% ipython --no-banner

In [1]: import numpy as np

In [2]: from numpy import linalg as LA

In [3]: np.set_printoptions(precision=3, suppress=True, linewidth=140, floatmode="fixed")

In [4]: other = np.array([[-1, 1], [-4, -4]])

In [5]: W2 = np.array([[1]])

In [6]: m1 = np.block([[other, np.array([[3], [0]])], [np.zeros((1, 2)), W2]])

In [7]: m1
Out[7]: 
array([[-1.000,  1.000,  3.000],
       [-4.000, -4.000,  0.000],
       [ 0.000,  0.000,  1.000]])

In [8]: other = np.array([[3, 5, 4], [-3, 3, 4], [-2, -2, 3]])

In [9]: np.einsum("ij,ij->i", m1, m1)
Out[9]: array([11.000, 32.000,  1.000])

In [10]: print(LA.matrix_rank(np.vstack([m1, other.T])))
3

In [11]: other.T @ m1.T
Out[11]: 
array([[-12.000,   0.000,  -2.000],
       [ -8.000, -32.000,  -2.000],
       [  9.000, -32.000,   3.000]])

In [12]: np.einsum("ij->j", m1)
Out[12]: array([-5.000, -3.000,  4.000])

In [13]: np.vstack([m1, other.T]).shape
Out[13]: (6, 3)

In [14]: LA.matrix_rank(m1 @ other)
Out[14]: np.int64(3)

In [15]: m1 @ other
Out[15]: 
array([[-12.000,  -8.000,   9.000],
       [  0.000, -32.000, -32.000],
       [ -2.000,  -2.000,   3.000]])

In [16]: hat = np.triu(np.array([[1, 0, 2], [3, 2, 1], [0, 1, 2]]), 1) + np.eye(3)

In [17]: other = hat @ m1 @ LA.inv(hat)

In [18]: np.round(LA.det(other), 3)
Out[18]: np.float64(8.0)

In [19]: other
Out[19]: 
array([[-1.000,  1.000,  6.000],
       [-4.000, -4.000, 13.000],
       [ 0.000,  0.000,  1.000]])

In [20]: np.poly(other)
Out[20]: array([ 1.000,  4.000,  3.000, -8.000])

In [21]: hat @ m1 - m1 @ hat
Out[21]: 
array([[ 0.000,  0.000,  3.000],
       [ 0.000,  0.000, 13.000],
       [ 0.000,  0.000,  0.000]])
